>>> import numpy as np
>>> np.set_printoptions(precision=2, suppress=True, linewidth=160)
>>> rd = lambda a: np.round(a, 2) + 0
>>> feats = np.array([[-0.15, -0.03, 0.09],
...     [-0.64, -0.15, 0.42],
...     [0.64, 0.15, -0.42],
...     [0.0, 0.0, 0.0],
...     [0.15, 0.03, -0.09],
...     [-1.0, -0.67, 0.98],
...     [-0.15, -0.03, 0.09],
...     [-1.0, -0.77, 1.0],
...     [0.78, 0.21, -0.56],
...     [0.0, 0.0, 0.0]])
>>> rng = np.random.default_rng(78300)
>>> lab = rng.permutation(3)
>>> out = feats[:, lab] * rng.choice([-1, 1], 3)
>>> print(out)
[[ 0.15 -0.03  0.09]
 [ 0.64 -0.15  0.42]
 [-0.64  0.15 -0.42]
 [-0.    0.    0.  ]
 [-0.15  0.03 -0.09]
 [ 1.   -0.67  0.98]
 [ 0.15 -0.03  0.09]
 [ 1.   -0.77  1.  ]
 [-0.78  0.21 -0.56]
 [-0.    0.    0.  ]]
>>> Uu, _, Vh = np.linalg.svd(feats.T @ out)
>>> print(rd(Uu @ Vh))
[[-1.  0.  0.]
 [ 0.  1.  0.]
 [ 0.  0.  1.]]
>>> print(rd(np.linalg.lstsq(feats, out)[0]))
[[-1.  0.  0.]
 [ 0.  1.  0.]
 [ 0.  0.  1.]]
>>> W2 = feats[[9, 8]].astype(float)
>>> for _ in range(5):
...     lab = np.linalg.norm(feats[:, None] - W2, axis=-1).argmin(axis=1)
...     W2 = np.array([feats[lab == j].mean(axis=0) for j in range(2)])
... 
>>> print(lab)
[0 0 1 0 0 0 0 0 1 0]
>>> print(rd(W2))
[[-0.35 -0.2   0.31]
 [ 0.71  0.18 -0.49]]
>>> print(np.bincount(lab))
[8 2]
>>> gram = np.cov(feats, rowvar=False)
>>> print(rd(np.linalg.eigvalsh(gram)[::-1]))
[0.73 0.02 0.  ]
>>> print(gram.shape)
(3, 3)
>>> print(rd(np.polyfit(feats[:, 0], feats[:, 2], 1)))
[-0.84  0.04]
>>> print(rd(np.corrcoef(feats.T)))
[[ 1.    0.91 -0.98]
 [ 0.91  1.   -0.97]
 [-0.98 -0.97  1.  ]]
>>> mat = np.loadtxt("a.csv", delimiter=",")
>>> print(mat)
[[ 1.  0.  0.  0.]
 [-1.  1.  0.  0.]
 [ 1.  1.  1.  0.]
 [ 3.  0.  3.  1.]]
>>> t3 = np.stack([mat, -2 * mat, mat[::-1]])
>>> print(np.einsum("bij,cij->bc", t3, t3))
[[ 25. -50.   6.]
 [-50. 100. -12.]
 [  6. -12.  25.]]
>>> print(rd(np.linalg.norm(t3, axis=(1, 2))))
[ 5. 10.  5.]
>>> print((t3 @ mat.T).shape)
(3, 4, 4)
>>> print(rd(np.linalg.det(t3)))
[ 1. 16.  1.]
>>> Uu, s, Vh = np.linalg.svd(feats)
>>> print(rd(s))
[2.67 0.4  0.03]
>>> out = Uu[:, :2] @ np.diag(s[:2]) @ Vh[:2]
>>> print(rd(out))
[[-0.15 -0.03  0.09]
 [-0.64 -0.15  0.43]
 [ 0.64  0.15 -0.43]
 [ 0.    0.    0.  ]
 [ 0.15  0.03 -0.09]
 [-1.01 -0.68  0.97]
 [-0.15 -0.03  0.09]
 [-0.99 -0.76  1.01]
 [ 0.79  0.22 -0.55]
 [ 0.    0.    0.  ]]
>>> Xc = out - out.mean(axis=0)
>>> Uu, s, Vh = np.linalg.svd(Xc, full_matrices=False)
>>> print(np.abs(Uu[:, 0]).argmax())
7
>>> print(rd(Vh[0] * np.sign(Vh[0, np.abs(Vh[0]).argmax()])))
[ 0.7   0.37 -0.61]
>>> print((np.sign(Uu[:, 0]) == np.sign(Uu[0, 0])).astype(int))
[1 0 1 1 1 0 1 0 1 1]
>>> print(rd(s ** 2 / (s ** 2).sum()))
[0.98 0.02 0.  ]
>>> print(rd((s ** 2).sum() ** 2 / (s ** 4).sum()))
1.04
>>> print(np.linalg.matrix_rank(Xc))
2
>>> print(np.searchsorted(np.cumsum(s ** 2) / (s ** 2).sum(), 0.9) + 1)
1
>>> ang = np.radians(60)
>>> Rm = np.eye(4)
>>> Rm[0, 0] = Rm[2, 2] = np.cos(ang)
>>> Rm[0, 2], Rm[2, 0] = -np.sin(ang), np.sin(ang)
>>> print(rd(Rm))
[[ 0.5   0.   -0.87  0.  ]
 [ 0.    1.    0.    0.  ]
 [ 0.87  0.    0.5   0.  ]
 [ 0.    0.    0.    1.  ]]
>>> out = mat @ Rm.T
>>> print(rd(out))
[[ 0.5   0.    0.87  0.  ]
 [-0.5   1.   -0.87  0.  ]
 [-0.37  1.    1.37  0.  ]
 [-1.1   0.    4.1   1.  ]]
>>> print(rd(np.linalg.det(Rm)), np.trace(Rm))
1.0 3.0
>>> r0 = np.array([0, -2, -3])
>>> print(np.correlate(mat[2], mat[0], "full"))
[0. 0. 0. 1. 1. 1. 0.]
>>> print(np.polyval(r0, mat[2]))
[-5. -5. -5. -3.]
>>> print(np.array([np.convolve(row, r0, "same") for row in mat]))
[[ -2.  -3.   0.   0.]
 [  2.   1.  -3.   0.]
 [ -2.  -5.  -5.  -3.]
 [ -6.  -9.  -6. -11.]]
>>> print(np.cross(mat[2, :3], mat[0, :3]))
[ 0.  1. -1.]
>>> W0 = np.load("x.npy")
>>> print(W0)
[[ 0  1 -1  2]
 [ 1  0  1 -1]
 [-1  1  0  1]
 [ 2 -1  1  0]]
>>> # symmetric
>>> out = np.linalg.inv(W0)
>>> print(W0 @ out)
[[1. 0. 0. 0.]
 [0. 1. 0. 0.]
 [0. 0. 1. 0.]
 [0. 0. 0. 1.]]
>>> print((np.abs(out) > 1e-9).astype(int))
[[1 1 1 0]
 [1 1 0 1]
 [1 0 1 1]
 [0 1 1 1]]
>>> print(rd(np.linalg.cond(W0)))
6.34
>>> print(np.allclose(out, W0.T))
False
>>> print(rd(np.linalg.slogdet(W0)[0]))
-1.0
>>> X = np.array([[0.2, -0.2, 0.7],
...     [0.2, 0.2, 0.9],
...     [-0.7, 1.2, -0.7],
...     [-2.4, 0.4, -0.2],
...     [-1.1, 0.1, -2.0],
...     [1.1, -0.3, 0.8],
...     [0.4, 0.3, 0.2],
...     [1.4, -1.5, -1.0],
...     [0.6, -0.3, -1.4],
...     [1.0, -0.2, 0.3],
...     [0.6, -0.9, 0.6],
...     [0.3, 1.1, 1.8],
...     [0.2, 0.8, -1.5],
...     [-0.7, -0.6, -1.2],
...     [0.4, 0.3, -0.8],
...     [-0.8, -1.1, 0.0],
...     [1.0, -0.8, 0.4],
...     [-0.8, -1.4, -1.8],
...     [-3.2, -0.2, -0.3],
...     [0.9, 0.6, 0.1],
...     [-0.4, -0.3, 0.2],
...     [-0.6, 0.7, -0.8],
...     [0.1, -0.8, 0.5],
...     [0.1, 2.1, 0.4]])
>>> X[7] *= 3
>>> print(rd(X))
[[ 0.2 -0.2  0.7]
 [ 0.2  0.2  0.9]
 [-0.7  1.2 -0.7]
 [-2.4  0.4 -0.2]
 [-1.1  0.1 -2. ]
 [ 1.1 -0.3  0.8]
 [ 0.4  0.3  0.2]
 [ 4.2 -4.5 -3. ]
 [ 0.6 -0.3 -1.4]
 [ 1.  -0.2  0.3]
 [ 0.6 -0.9  0.6]
 [ 0.3  1.1  1.8]
 [ 0.2  0.8 -1.5]
 [-0.7 -0.6 -1.2]
 [ 0.4  0.3 -0.8]
 [-0.8 -1.1  0. ]
 [ 1.  -0.8  0.4]
 [-0.8 -1.4 -1.8]
 [-3.2 -0.2 -0.3]
 [ 0.9  0.6  0.1]
 [-0.4 -0.3  0.2]
 [-0.6  0.7 -0.8]
 [ 0.1 -0.8  0.5]
 [ 0.1  2.1  0.4]]
>>> W2 = X[[16, 18]].astype(float)
>>> for _ in range(4):
...     lab = np.linalg.norm(X[:, None] - W2, axis=-1).argmin(axis=1)
...     W2 = np.array([X[lab == j].mean(axis=0) for j in range(2)])
... 
>>> print(lab)
[0 0 1 1 1 0 0 0 0 0 0 0 0 1 0 1 0 1 1 0 0 1 0 0]
>>> print(np.abs(W2[1] - W2[0]).argmax())
0
>>> out = X / np.sqrt((X ** 2).mean(axis=1, keepdims=True))
>>> print(rd(out[9]))
[ 1.63 -0.33  0.49]
>>> out = np.array([[0, 3, 0, 3], [1, 3, -1, 0], [0, 0, -1, 2], [-3, -1, -3, -1]])
>>> arr = out.T @ out
>>> print(arr)
[[10  6  8  3]
 [ 6 19  0 10]
 [ 8  0 11  1]
 [ 3 10  1 14]]
>>> # symmetric, so the eigenvalues are real
>>> out = np.linalg.inv(arr)
>>> print(rd(out))
[[ 0.46 -0.17 -0.34  0.05]
 [-0.17  0.15  0.13 -0.08]
 [-0.34  0.13  0.34 -0.04]
 [ 0.05 -0.08 -0.04  0.12]]
>>> print(rd(arr @ out))
[[1. 0. 0. 0.]
 [0. 1. 0. 0.]
 [0. 0. 1. 0.]
 [0. 0. 0. 1.]]
>>> print(rd(np.linalg.slogdet(arr)[0]))
1.0
>>> print((np.abs(out) > 1e-9).astype(int))
[[1 1 1 1]
 [1 1 1 1]
 [1 1 1 1]
 [1 1 1 1]]
>>> print(rd(np.linalg.det(arr) * np.linalg.det(out)))
1.0
>>> J = np.load("run16.npy")
>>> print(J)
[[-2 -1  3]
 [ 1  2 -3]
 [-5 -7 12]]
>>> # rank 2
>>> print(np.abs(np.diag(np.linalg.qr(J)[1])) > 1e-9)
[ True  True False]
>>> print(np.linalg.matrix_rank(J))
2
>>> print(J.sum(axis=1))
[0 0 0]
>>> print(rd(np.linalg.svd(J, compute_uv=False)))
[15.65  1.1   0.  ]
>>> print(np.unravel_index(np.abs(J).argmax(), J.shape))
(np.int64(2), np.int64(2))
>>> print(J - J[0])
[[ 0  0  0]
 [ 3  3 -6]
 [-3 -6  9]]
>>> print(np.count_nonzero(J))
9
